$ python -q
>>> import numpy as np
>>> from numpy import linalg as LA
>>> np.set_printoptions(suppress=True, linewidth=140)
>>> rnd = lambda a: np.round(a, 1) + 0
>>> u = np.array([-6, -8, -6])
>>> rng = np.random.default_rng(58)
>>> X = np.outer(rng.normal(size=25), u) + 0.1 * rng.normal(size=(25, 3))
>>> rnd(X)
array([[ 3.7,  4.5,  3.3],
       [-0.5, -0.7, -0.5],
       [12.7, 16.9, 12.7],
       [ 8.3, 11.1,  8.2],
       [ 4.6,  5.9,  4.5],
       [ 1.5,  1.8,  1.3],
       [-4.3, -5.7, -4.5],
       [-0.8, -1.2, -0.7],
       [ 2.5,  3.5,  2.5],
       [ 2. ,  2.7,  1.9],
       [ 1.5,  1.6,  1.4],
       [ 1.7,  2.6,  2.1],
       [ 4.7,  6.4,  4.9],
       [ 4.3,  5.9,  4.4],
       [ 0.4,  0.6,  0.3],
       [ 1.7,  2.2,  1.6],
       [ 5.9,  8. ,  5.9],
       [-0.9, -1.4, -0.9],
       [-1.7, -2.3, -1.7],
       [ 3.8,  4.9,  3.8],
       [ 2.2,  3. ,  2.4],
       [-0.4, -0.4, -0.4],
       [-6.9, -9.4, -6.8],
       [ 8.6, 11.5,  8.7],
       [ 2. ,  2.7,  2.1]])
>>> C2 = np.cov(X, rowvar=False)
>>> rnd(np.corrcoef(X[:, 0], X[:, 2])[0, 1])
np.float64(1.0)
>>> np.argwhere(np.triu(np.abs(np.corrcoef(X.T)) > 0.8, 1))
array([[0, 1],
       [0, 2],
       [1, 2]])
>>> rnd(LA.eigvalsh(C2)[::-1])
array([63.6,  0. ,  0. ])
>>> np.argsort(-X.std(axis=0).round(6), kind="stable")
array([1, 2, 0])
>>> rnd(X.std(axis=0))
array([4. , 5.4, 4. ])
>>> C2.shape
(3, 3)
>>> rnd(np.corrcoef(X.T))
array([[1., 1., 1.],
       [1., 1., 1.],
       [1., 1., 1.]])
>>> rnd(np.median(X, axis=0))
array([2. , 2.7, 2.1])
>>> idx = X[:, 2] > np.median(X[:, 2])
>>> u = X[idx].mean(axis=0) - X[~idx].mean(axis=0)
>>> rnd((((X - X.mean(axis=0)) @ u > 0) == idx).mean())
np.float64(1.0)
>>> idx.astype(int)
array([1, 0, 1, 1, 1, 0, 0, 0, 1, 0, 0, 0, 1, 1, 0, 0, 1, 0, 0, 1, 1, 0, 0, 1, 1])
>>> t = np.radians(60)
>>> R = np.eye(3)
>>> R[1, 1] = R[2, 2] = np.cos(t)
>>> R[1, 2], R[2, 1] = -np.sin(t), np.sin(t)
>>> rnd(R)
array([[ 1. ,  0. ,  0. ],
       [ 0. ,  0.5, -0.9],
       [ 0. ,  0.9,  0.5]])
>>> M2 = X @ R.T
>>> np.allclose(X @ X.T, M2 @ M2.T)
True
>>> rnd(np.abs(M2 - X).max(axis=0))
array([ 0. , 19.5,  8.2])
>>> rnd(LA.det(R)), np.trace(R)
(np.float64(1.0), np.float64(2.0))
